% ipython --no-banner

In [1]: import numpy as np

In [2]: np.set_printoptions(precision=2, suppress=True, linewidth=160, legacy="1.25")

In [3]: tidy = lambda a: np.round(a, 2) + 0

In [4]: F = np.load("data.npy")

In [5]: F
Out[5]: 
array([[ 3.75, -1.34,  3.1 ,  0.03,  2.41],
       [ 3.81, -0.49,  2.86, -0.17,  1.88],
       [ 4.07, -1.08,  2.93,  0.17,  1.91],
       [ 4.57, -1.19,  3.38, -0.08,  2.15],
       [ 3.86, -1.03,  3.05, -0.38,  2.11],
       [ 3.97, -0.89,  2.7 ,  0.08,  2.06],
       [ 4.21, -1.01,  3.  , -0.16,  2.2 ],
       [ 4.04, -1.19,  2.93, -0.13,  1.9 ],
       [ 4.09, -1.05,  2.89, -0.14,  1.75],
       [ 4.24, -1.29,  3.45,  0.26,  2.42],
       [ 4.23, -0.89,  2.96, -0.06,  2.33],
       [ 4.05, -1.17,  2.93,  0.48,  1.68],
       [ 3.95, -0.89,  2.84, -0.15,  2.3 ],
       [ 2.02,  2.47, -4.13, -6.69, -8.63],
       [ 1.98,  2.86, -3.89, -6.37, -7.55],
       [ 2.59,  2.92, -3.68, -5.91, -7.66],
       [ 1.86,  3.21, -3.86, -5.81, -8.11],
       [ 2.08,  2.91, -3.73, -5.11, -7.82],
       [ 1.75,  2.88, -4.09, -6.03, -7.58],
       [ 1.76,  3.07, -3.53, -5.57, -8.33],
       [ 1.79,  3.35, -3.54, -6.15, -8.05],
       [ 1.97,  3.39, -4.15, -5.82, -8.  ],
       [ 1.81,  2.97, -3.3 , -6.01, -7.68],
       [ 2.14,  3.31, -4.98, -6.09, -7.69],
       [ 2.06,  2.55, -4.26, -5.85, -7.83],
       [ 1.59,  2.84, -4.14, -5.33, -7.57]])

In [6]: A2 = np.c_[F[:, :3] @ np.array([[0, 2, 2], [1, 2, 1], [0, 2, 1]]), np.array([-2, 3, 3, -3, 3, 0, 1, -1, 2, 0, 3, 3, 1, 1, 1, 3, -2, -1, 1, -3, 3, 2, 1, 3, -3, 1])]

In [7]: tidy(A2)
Out[7]: 
array([[-1.34, 11.02,  9.26, -2.  ],
       [-0.49, 12.36,  9.99,  3.  ],
       [-1.08, 11.84,  9.99,  3.  ],
       [-1.19, 13.52, 11.33, -3.  ],
       [-1.03, 11.76,  9.74,  3.  ],
       [-0.89, 11.56,  9.75,  0.  ],
       [-1.01, 12.4 , 10.41,  1.  ],
       [-1.19, 11.56,  9.82, -1.  ],
       [-1.05, 11.86, 10.02,  2.  ],
       [-1.29, 12.8 , 10.64,  0.  ],
       [-0.89, 12.6 , 10.53,  3.  ],
       [-1.17, 11.62,  9.86,  3.  ],
       [-0.89, 11.8 ,  9.85,  1.  ],
       [ 2.47,  0.72,  2.38,  1.  ],
       [ 2.86,  1.9 ,  2.93,  1.  ],
       [ 2.92,  3.66,  4.42,  3.  ],
       [ 3.21,  2.42,  3.07, -2.  ],
       [ 2.91,  2.52,  3.34, -1.  ],
       [ 2.88,  1.08,  2.29,  1.  ],
       [ 3.07,  2.6 ,  3.06, -3.  ],
       [ 3.35,  3.2 ,  3.39,  3.  ],
       [ 3.39,  2.42,  3.18,  2.  ],
       [ 2.97,  2.96,  3.29,  1.  ],
       [ 3.31,  0.94,  2.61,  3.  ],
       [ 2.55,  0.7 ,  2.41, -3.  ],
       [ 2.84,  0.58,  1.88,  1.  ]])

In [8]: tidy(np.linalg.lstsq(F, A2[:, 0])[0])
Out[8]: array([0., 1., 0., 0., 0.])

In [9]: print(np.linalg.matrix_rank(A2))
4
